In [1]: import numpy as np

In [2]: from numpy import linalg as LA

In [3]: np.set_printoptions(precision=2, suppress=True, linewidth=160)

In [4]: rnd = lambda a: np.round(a, 2) + 0

In [5]: X = np.array([[-2, 2, -1, -3, 1, -4, 2],
   ...:     [2, 2, -2, 0, 2, 0, -1],
   ...:     [-1, -2, -2, 1, -3, 0, 4],
   ...:     [-3, 0, 1, -4, 0, -4, 3],
   ...:     [1, 2, -3, 0, -4, 1, -3],
   ...:     [-4, 0, 0, -4, 1, -4, 2],
   ...:     [2, -1, 4, 3, -3, 2, -4]])

In [6]: X
Out[6]: 
array([[-2,  2, -1, -3,  1, -4,  2],
       [ 2,  2, -2,  0,  2,  0, -1],
       [-1, -2, -2,  1, -3,  0,  4],
       [-3,  0,  1, -4,  0, -4,  3],
       [ 1,  2, -3,  0, -4,  1, -3],
       [-4,  0,  0, -4,  1, -4,  2],
       [ 2, -1,  4,  3, -3,  2, -4]])

In [7]: rng = np.random.default_rng(74888)

In [8]: z = rng.permutation(7)

In [9]: z
Out[9]: array([3, 5, 6, 1, 2, 4, 0])

In [10]: B = X[z][:, z]

In [11]: np.allclose(B, X)
Out[11]: False

In [12]: np.diag(B)
Out[12]: array([-4, -4, -4,  2, -2, -4, -2])

In [13]: B = X[0, 0] * X[1:] - np.outer(X[1:, 0], X[0])

In [14]: B
Out[14]: 
array([[ 0, -8,  6,  6, -6,  8, -2],
       [ 0,  6,  3, -5,  7, -4, -6],
       [ 0,  6, -5, -1,  3, -4,  0],
       [ 0, -6,  7,  3,  7,  2,  4],
       [ 0,  8, -4, -4,  2, -8,  4],
       [ 0, -2, -6,  0,  4,  4,  4]])

In [15]: X[:, 0] / X[0, 0]
Out[15]: array([ 1. , -1. ,  0.5,  1.5, -0.5,  2. , -1. ])

In [16]: np.flatnonzero(~B.round(6).any(axis=1))
Out[16]: array([], dtype=int64)

In [17]: vals, evecs = LA.eigh(X)

In [18]: rnd(evecs.T @ X @ evecs)
Out[18]: 
array([[-13.41,   0.  ,   0.  ,   0.  ,   0.  ,   0.  ,   0.  ],
       [  0.  ,  -6.28,   0.  ,   0.  ,   0.  ,   0.  ,   0.  ],
       [  0.  ,   0.  ,  -5.3 ,   0.  ,   0.  ,   0.  ,   0.  ],
       [  0.  ,   0.  ,   0.  ,  -0.87,   0.  ,   0.  ,   0.  ],
       [  0.  ,   0.  ,   0.  ,   0.  ,  -0.48,   0.  ,   0.  ],
       [  0.  ,   0.  ,   0.  ,   0.  ,   0.  ,   1.81,   0.  ],
       [  0.  ,   0.  ,   0.  ,   0.  ,   0.  ,   0.  ,   6.52]])

In [19]: rnd(LA.eigvalsh(X + -3 * np.eye(7)))
Out[19]: array([-16.41,  -9.28,  -8.3 ,  -3.87,  -3.48,  -1.19,   3.52])

In [20]: B = np.array([[1, 1], [2, 0], [2, 1]])

In [21]: E = np.tile(B, (2, 3))

In [22]: E
Out[22]: 
array([[1, 1, 1, 1, 1, 1],
       [2, 0, 2, 0, 2, 0],
       [2, 1, 2, 1, 2, 1],
       [1, 1, 1, 1, 1, 1],
       [2, 0, 2, 0, 2, 0],
       [2, 1, 2, 1, 2, 1]])

In [23]: # rank 2

In [24]: [round(float(LA.det(X[:i, :i])), 2) + 0 for i in range(1, 8)]
Out[24]: [-2.0, -8.0, 30.0, -52.0, 264.0, 436.0, -2164.0]

In [25]: left, sv, VT = LA.svd(E)

In [26]: np.argmax(sv[:-1] / (sv[1:] + 1e-6)) + 1
Out[26]: np.int64(2)

In [27]: B = left[:, :2] @ np.diag(sv[:2]) @ VT[:2]

In [28]: rnd(B)
Out[28]: 
array([[1., 1., 1., 1., 1., 1.],
       [2., 0., 2., 0., 2., 0.],
       [2., 1., 2., 1., 2., 1.],
       [1., 1., 1., 1., 1., 1.],
       [2., 0., 2., 0., 2., 0.],
       [2., 1., 2., 1., 2., 1.]])

In [29]: LA.matrix_rank(B)
Out[29]: np.int64(2)

In [30]: left, sv, VT = LA.svd(E, full_matrices=False)

In [31]: rnd(VT @ VT.T)
Out[31]: 
array([[1., 0., 0., 0., 0., 0.],
       [0., 1., 0., 0., 0., 0.],
       [0., 0., 1., 0., 0., 0.],
       [0., 0., 0., 1., 0., 0.],
       [0., 0., 0., 0., 1., 0.],
       [0., 0., 0., 0., 0., 1.]])

In [32]: rnd(sv / sv[0])
Out[32]: array([1. , 0.3, 0. , 0. , 0. , 0. ])

In [33]: (sv > 1e-8).sum()
Out[33]: np.int64(2)

In [34]: rnd(np.sqrt((sv ** 2).sum())), rnd(LA.norm(E))
Out[34]: (np.float64(8.12), np.float64(8.12))

In [35]: np.allclose(left * sv @ VT, E)
Out[35]: True

In [36]: rnd(np.cumsum(sv ** 2) / np.sum(sv ** 2))
Out[36]: array([0.92, 1.  , 1.  , 1.  , 1.  , 1.  ])

In [37]: np.abs(left[:, 0]).round(6).argmax()
Out[37]: np.int64(2)

In [38]: np.allclose(E, E.T)
Out[38]: False

In [39]: rnd(LA.det(E))
Out[39]: np.float64(0.0)

In [40]: rnd(np.sort(np.abs(LA.eigvals(E))))
Out[40]: array([0., 0., 0., 0., 0., 7.])

In [41]: (E - E.T) / 2
Out[41]: 
array([[ 0. , -0.5, -0.5,  0. , -0.5, -0.5],
       [ 0.5,  0. ,  0.5, -0.5,  1. , -0.5],
       [ 0.5, -0.5,  0. ,  0. ,  0. , -0.5],
       [ 0. ,  0.5,  0. ,  0. ,  0.5,  0. ],
       [ 0.5, -1. ,  0. , -0.5,  0. , -1. ],
       [ 0.5,  0.5,  0.5,  0. ,  1. ,  0. ]])

In [42]: (E + E.T) / 2
Out[42]: 
array([[1. , 1.5, 1.5, 1. , 1.5, 1.5],
       [1.5, 0. , 1.5, 0.5, 1. , 0.5],
       [1.5, 1.5, 2. , 1. , 2. , 1.5],
       [1. , 0.5, 1. , 1. , 0.5, 1. ],
       [1.5, 1. , 2. , 0.5, 2. , 1. ],
       [1.5, 0.5, 1.5, 1. , 1. , 1. ]])

In [43]: np.trace(E)
Out[43]: np.int64(7)

In [44]: mat = np.array([[-1.0, 1.0, 0.0], [-2.0, -2.0, 0.0], [0.0, 0.0, 2.0]])

In [45]: r0 = np.array([1, 3, -1])

In [46]: B = mat + np.outer(r0, np.eye(3)[2])

In [47]: B
Out[47]: 
array([[-1.,  1.,  1.],
       [-2., -2.,  3.],
       [ 0.,  0.,  1.]])

In [48]: LA.matrix_rank(B - mat)
Out[48]: np.int64(1)

In [49]: ang = np.radians(60)

In [50]: R = np.eye(3)

In [51]: R[2, 2] = R[0, 0] = np.cos(ang)

In [52]: R[2, 0], R[0, 2] = -np.sin(ang), np.sin(ang)

In [53]: rnd(R)
Out[53]: 
array([[ 0.5 ,  0.  ,  0.87],
       [ 0.  ,  1.  ,  0.  ],
       [-0.87,  0.  ,  0.5 ]])

In [54]: B = mat @ R.T

In [55]: np.allclose(mat @ mat.T, B @ B.T)
Out[55]: True

In [56]: rnd(np.abs(B - mat).max(axis=0))
Out[56]: array([1.73, 0.  , 1.73])

In [57]: rnd(LA.det(R)), np.trace(R)
Out[57]: (np.float64(1.0), np.float64(2.0))

In [58]: rnd(B)
Out[58]: 
array([[-0.5 ,  1.  ,  0.87],
       [-1.  , -2.  ,  1.73],
       [ 1.73,  0.  ,  1.  ]])

In [59]: B = LA.invert(X)
Traceback (most recent call last):
  Cell In[59], line 1
    B = LA.invert(X)
AttributeError: module 'numpy.linalg' has no attribute 'invert'


In [60]: B = X ** -1
Traceback (most recent call last):
  Cell In[60], line 1
    B = X ** -1
ValueError: Integers to negative integer powers are not allowed.


In [61]: B = LA.inv(X)

In [62]: np.allclose(B, X.T)
Out[62]: False

In [63]: rnd(LA.slogdet(X)[0])
Out[63]: np.float64(-1.0)

In [64]: rnd(LA.cond(X))
Out[64]: np.float64(28.18)

In [65]: rnd(LA.inv(B))
Out[65]: 
array([[-2.,  2., -1., -3.,  1., -4.,  2.],
       [ 2.,  2., -2.,  0.,  2.,  0., -1.],
       [-1., -2., -2.,  1., -3.,  0.,  4.],
       [-3.,  0.,  1., -4.,  0., -4.,  3.],
       [ 1.,  2., -3.,  0., -4.,  1., -3.],
       [-4.,  0.,  0., -4.,  1., -4.,  2.],
       [ 2., -1.,  4.,  3., -3.,  2., -4.]])

In [66]: O, R = LA.qr(mat)

In [67]: rnd(O @ R)
Out[67]: 
array([[-1.,  1.,  0.],
       [-2., -2.,  0.],
       [ 0.,  0.,  2.]])

In [68]: rnd(np.trace(O @ O.T))
Out[68]: np.float64(3.0)

In [69]: np.allclose(R.T @ R, mat.T @ mat)
Out[69]: True

In [70]: rnd(O)
Out[70]: 
array([[-0.45, -0.89,  0.  ],
       [-0.89,  0.45,  0.  ],
       [ 0.  ,  0.  ,  1.  ]])

In [71]: x0 = np.array([0, 1, 1])

In [72]: rnd((O * x0).sum(axis=1))
Out[72]: array([-0.89,  0.45,  1.  ])

In [73]: (O @ x0).argmax()
Out[73]: np.int64(2)

In [74]: np.sign((O @ x0).round(6))
Out[74]: array([-1.,  1.,  1.])

In [75]: rnd(np.einsum("ij,j->i", O, x0))
Out[75]: array([-0.89,  0.45,  1.  ])

In [76]: LA.norm(O @ x0) <= LA.norm(O, 2) * LA.norm(x0) + 1e-9
Out[76]: np.True_

In [77]: rnd(O @ (2 * x0))
Out[77]: array([-1.79,  0.89,  2.  ])

In [78]: arr = np.array([[0.6, -1.0, -0.1, -1.0, -2.3],
    ...:     [-2.0, 0.0, -0.8, -0.3, -0.7],
    ...:     [0.1, 0.7, 1.3, 0.9, -0.3]])

In [79]: arr[2] = arr[0] + 0.05 * rng.normal(size=5)

In [80]: rnd(arr)
Out[80]: 
array([[ 0.6 , -1.  , -0.1 , -1.  , -2.3 ],
       [-2.  ,  0.  , -0.8 , -0.3 , -0.7 ],
       [ 0.56, -0.96, -0.12, -1.01, -2.37]])

In [81]: left, sv, VT = LA.svd(arr)

In [82]: np.argmax(sv[:-1] / (sv[1:] + 1e-6)) + 1
Out[82]: np.int64(2)

In [83]: rnd(sv)
Out[83]: array([3.96, 2.25, 0.04])

In [84]: B = left[:, :2] @ np.diag(sv[:2]) @ VT[:2]

In [85]: rnd(LA.norm(arr - B) / LA.norm(arr))
Out[85]: np.float64(0.01)

In [86]: LA.matrix_rank(B)
Out[86]: np.int64(2)

In [87]: B = np.array([[3, 3], [0, 1]])

In [88]: W2 = np.kron(B, arr)

In [89]: rnd(W2)
Out[89]: 
array([[ 1.8 , -3.  , -0.3 , -3.  , -6.9 ,  1.8 , -3.  , -0.3 , -3.  , -6.9 ],
       [-6.  ,  0.  , -2.4 , -0.9 , -2.1 , -6.  ,  0.  , -2.4 , -0.9 , -2.1 ],
       [ 1.67, -2.89, -0.35, -3.02, -7.1 ,  1.67, -2.89, -0.35, -3.02, -7.1 ],
       [ 0.  ,  0.  ,  0.  ,  0.  ,  0.  ,  0.6 , -1.  , -0.1 , -1.  , -2.3 ],
       [ 0.  ,  0.  ,  0.  ,  0.  ,  0.  , -2.  ,  0.  , -0.8 , -0.3 , -0.7 ],
       [ 0.  ,  0.  ,  0.  ,  0.  ,  0.  ,  0.56, -0.96, -0.12, -1.01, -2.37]])

In [90]: K = np.loadtxt("data.csv", delimiter=",")

In [91]: rnd(K)
Out[91]: 
array([[  0.35,  -9.22,  10.02,   1.13,  -0.79,  10.05],
       [  1.33,  -8.61,  14.75,   3.86,   6.9 ,   9.91],
       [ -2.88,  -6.9 ,   7.15,   2.4 ,  -1.48,   6.54],
       [ -2.92, -15.51,  20.17,   2.96,   6.96,  14.64],
       [ -6.93,  -7.26,   9.58,   2.05,  -2.69,   5.59],
       [ -0.13, -12.  ,  14.81,   3.66,   6.45,  12.23],
       [ -4.34, -10.28,   5.98,   3.93,   0.75,   8.55],
       [ -4.29,  -8.93,   9.93,   3.02,   0.69,   7.85],
       [ -0.89, -10.04,   8.81,   2.89,   1.56,   9.96],
       [  1.73,  -5.45,  10.83,   4.1 ,   5.21,   7.08],
       [ -2.25,  -9.39,   3.21,   3.33,  -0.93,   8.44],
       [  5.28,  -7.69,   6.93,   2.14,   1.56,  10.21],
       [  5.69,  -9.21,  12.17,   2.08,   4.31,  12.04],
       [ -0.53, -13.18,  17.47,   0.01,   0.8 ,  13.74],
       [ -0.61,   0.13,  -0.83,   1.72,  -6.58,   0.98],
       [  4.78, -12.71,  12.74,   0.87,   2.44,  14.83],
       [ 11.29,  -4.13,   0.32,  -0.08,  -3.69,   9.22],
       [  3.13,  -7.24,   3.96,   2.61,   0.06,   8.76],
       [ -4.06,  -4.44,   3.6 ,   4.34,  -0.37,   3.54],
       [ -3.86,  -9.69,  15.01,   1.85,   1.17,   9.17]])

In [92]: # rank 5

In [93]: W2 = K[[3, 8]].astype(float)

In [94]: for _ in range(7):
    ...:     z = LA.norm(K[:, None] - W2, axis=-1).argmin(axis=1)
    ...:     W2 = np.array([K[z == j].mean(axis=0) for j in range(2)])
    ...: 

In [95]: z
Out[95]: array([1, 0, 1, 0, 1, 0, 1, 1, 1, 1, 1, 1, 0, 0, 1, 0, 1, 1, 1, 0])

In [96]: rnd(W2[1] - W2[0])
Out[96]: array([-0.97,  4.57, -9.19,  0.4 , -4.66, -4.92])

In [97]: rnd(W2)
Out[97]: 
array([[  0.62, -11.56,  15.3 ,   2.18,   4.15,  12.37],
       [ -0.34,  -6.99,   6.12,   2.58,  -0.52,   7.44]])

In [98]: np.bincount(z)
Out[98]: array([ 7, 13])

In [99]: z = K[:, 4] > np.median(K[:, 4])

In [100]: r0 = K[z].mean(axis=0) - K[~z].mean(axis=0)

In [101]: (((K - K.mean(axis=0)) @ r0 > 0) == z).mean()
Out[101]: np.float64(0.9)

In [102]: z.astype(int)
Out[102]: array([0, 1, 0, 1, 0, 1, 0, 0, 1, 1, 0, 1, 1, 1, 0, 1, 0, 0, 0, 1])

In [103]: rnd(r0)
Out[103]: array([ 2.11, -3.64,  8.08,  0.  ,  5.24,  4.43])

In [104]: r0 = np.array([-1, 2, -2])

In [105]: rnd(np.convolve(K[8], r0))
Out[105]: array([  0.89,   8.26, -27.11,  34.8 , -13.4 , -12.62,  16.79, -19.91])

In [106]: rnd(np.correlate(K[8], K[19], "full"))
Out[106]: array([  -8.13,  -93.11,   67.52,    4.93, -107.98,  331.44,   11.34,  -20.18,  123.08, -102.5 ,  -38.48])

In [107]: rnd(np.cross(K[8, :3], K[19, :3]))
Out[107]: array([-65.23, -20.76, -30.2 ])

In [108]: np.unique(K.round(6), axis=0).shape
Out[108]: (20, 6)

In [109]: try:
     ...:     LA.inv(K)
     ...: except LA.LinAlgError as e:
     ...:     print(e)
     ...: 
Last 2 dimensions of the array must be square

In [110]: rnd(np.trace(LA.pinv(K) @ K))
Out[110]: np.float64(5.0)

In [111]: LA.lstsq(K[:-1].T, K[-1])[2]
Out[111]: np.int32(5)
